% python3 -q
>>> import numpy as np
>>> import numpy.linalg as la
>>> np.set_printoptions(precision=4, suppress=True, linewidth=200, sign=" ")
>>> J = np.loadtxt("mat.csv", delimiter=",")
>>> J
array([[ -9.0923,  -3.088 , -11.5298,   2.9936,   5.91  ],
       [ -4.3678,  -1.4117,  -4.8094,   0.4769,   2.0213],
       [ -4.2154,  -1.3638,  -4.6034,   0.4161,   1.9039],
       [ -2.642 ,  -0.8992,  -2.544 ,  -0.0953,   0.7482],
       [ -0.9529,  -0.4603,  -0.5693,  -0.2891,  -0.2568],
       [ -0.1953,   0.5018,  -0.4982,  -0.3168,   0.8821],
       [ -0.288 ,   0.6896,  -0.6375,  -0.5231,   1.1439],
       [ -0.9809,   2.8891,  -1.0173,  -3.8157,   2.9435],
       [ -1.0337,   3.2145,  -0.9601,  -4.3591,   3.1035],
       [ -1.1544,   6.6408,   0.4649, -10.3739,   4.0621],
       [ -1.0164,   8.3262,   1.5192, -13.4407,   4.2281]])
>>> M2 = J / la.norm(J, axis=1, keepdims=True)
>>> gram = M2 @ M2.T
>>> (gram - 2 * np.eye(11)).round(6).argmax(axis=1)
array([  1,   2,   1,   2,   3,   6,   5,   8,   7,  10,   9])
>>> la.norm(M2, axis=1)
array([ 1.,  1.,  1.,  1.,  1.,  1.,  1.,  1.,  1.,  1.,  1.])
>>> gram[10]
array([-0.1823, -0.1088, -0.1055, -0.0666, -0.0447,  0.5922,  0.6443,  0.9143,  0.9305,  0.9963,  1.    ])
>>> np.argwhere(np.triu(np.abs(gram) > 0.95, 1))
array([[  0,   1],
       [  0,   2],
       [  0,   3],
       [  1,   2],
       [  1,   3],
       [  2,   3],
       [  5,   6],
       [  7,   8],
       [  8,   9],
       [  9,  10]])
>>> left, s, vt = la.svd(J)
>>> np.argmax(s[:-1] / (s[1:] + 1e-6)) + 1
np.int64(3)
>>> M2 = left[:, :3] @ np.diag(s[:3]) @ vt[:3]
>>> la.matrix_rank(M2)
np.int64(3)
>>> rk = la.matrix_rank(J)
>>> rk
np.int64(3)
>>> null = la.svd(J)[2][rk:].T
>>> la.matrix_rank(J.T @ J), la.matrix_rank(J @ J.T)
(np.int64(3), np.int64(3))
>>> np.allclose(J @ null, 0)
True
>>> np.round(J @ null, 4) + 0
array([[ 0.,  0.],
       [ 0.,  0.],
       [ 0.,  0.],
       [ 0.,  0.],
       [ 0.,  0.],
       [ 0.,  0.],
       [ 0.,  0.],
       [ 0.,  0.],
       [ 0.,  0.],
       [ 0.,  0.],
       [ 0.,  0.]])
>>> [int(la.matrix_rank(J[:i])) for i in range(1, len(J) + 1)]
[1, 2, 3, 3, 3, 3, 3, 3, 3, 3, 3]
>>> arr = np.loadtxt("arr.csv", delimiter=",")
>>> arr
array([[ 3.,  1.,  0.,  0.],
       [-1., -1.,  0.,  0.],
       [ 0.,  0.,  3.,  1.],
       [ 0.,  0., -1., -1.]])
>>> M2 = arr / np.sqrt((arr ** 2).mean(axis=1, keepdims=True))
>>> arr - arr.mean(axis=1, keepdims=True)
array([[ 2. ,  0. , -1. , -1. ],
       [-0.5, -0.5,  0.5,  0.5],
       [-1. , -1. ,  2. ,  0. ],
       [ 0.5,  0.5, -0.5, -0.5]])
>>> la.matrix_rank(arr - arr.mean(axis=1, keepdims=True))
np.int64(3)
>>> t = np.radians(30)
>>> r_ = np.eye(4)
>>> r_[2, 2] = r_[1, 1] = np.cos(t)
>>> r_[2, 1], r_[1, 2] = -np.sin(t), np.sin(t)
>>> r_
array([[ 1.   ,  0.   ,  0.   ,  0.   ],
       [ 0.   ,  0.866,  0.5  ,  0.   ],
       [ 0.   , -0.5  ,  0.866,  0.   ],
       [ 0.   ,  0.   ,  0.   ,  1.   ]])
>>> M2 = arr @ r_.T
>>> la.svd(arr, compute_uv=False), la.svd(M2, compute_uv=False)
(array([ 3.4142,  3.4142,  0.5858,  0.5858]), array([ 3.4142,  3.4142,  0.5858,  0.5858]))
>>> np.allclose(la.norm(arr, axis=1), la.norm(M2, axis=1))
True
>>> np.allclose(arr @ arr.T, M2 @ M2.T)
True
>>> arr @ arr
array([[ 8.,  2.,  0.,  0.],
       [-2.,  0.,  0.,  0.],
       [ 0.,  0.,  8.,  2.],
       [ 0.,  0., -2.,  0.]])
>>> assert arr == arr.T
Traceback (most recent call last):
  File "<python-input-37>", line 1, in <module>
    assert arr == arr.T
           ^^^^^^^^^^^^
ValueError: The truth value of an array with more than one element is ambiguous. Use a.any() or a.all()
>>> np.sort(np.abs(la.eigvals(arr)))
array([ 0.7321,  0.7321,  2.7321,  2.7321])
>>> np.allclose(arr @ arr.T, arr.T @ arr)
False
>>> np.trace(arr)
np.float64(4.0)
>>> feats = np.load("case13.npy")
>>> feats
array([[-1,  0,  1,  2,  3,  4,  5],
       [ 6,  7,  8,  9, 10, 11, 12],
       [13, 14, 15, 16, 17, 18, 19],
       [20, 21, 22, 23, 24, 25, 26]])
>>> left, s, vt = la.svd(feats)
>>> vecs = vt[:(s > 1e-8).sum()]
>>> rng = np.random.default_rng(160)
>>> vec = feats[1] + -3 * feats[3] + rng.integers(2) * np.eye(7)[4]
>>> vec
array([-54., -56., -58., -60., -62., -64., -66.])
>>> np.round(vecs.T @ vecs, 4) + 0
array([[ 0.4643,  0.3571,  0.25  ,  0.1429,  0.0357, -0.0714, -0.1786],
       [ 0.3571,  0.2857,  0.2143,  0.1429,  0.0714,  0.    , -0.0714],
       [ 0.25  ,  0.2143,  0.1786,  0.1429,  0.1071,  0.0714,  0.0357],
       [ 0.1429,  0.1429,  0.1429,  0.1429,  0.1429,  0.1429,  0.1429],
       [ 0.0357,  0.0714,  0.1071,  0.1429,  0.1786,  0.2143,  0.25  ],
       [-0.0714,  0.    ,  0.0714,  0.1429,  0.2143,  0.2857,  0.3571],
       [-0.1786, -0.0714,  0.0357,  0.1429,  0.25  ,  0.3571,  0.4643]])
>>> np.allclose(vecs.T @ vecs @ vec, vec)
True
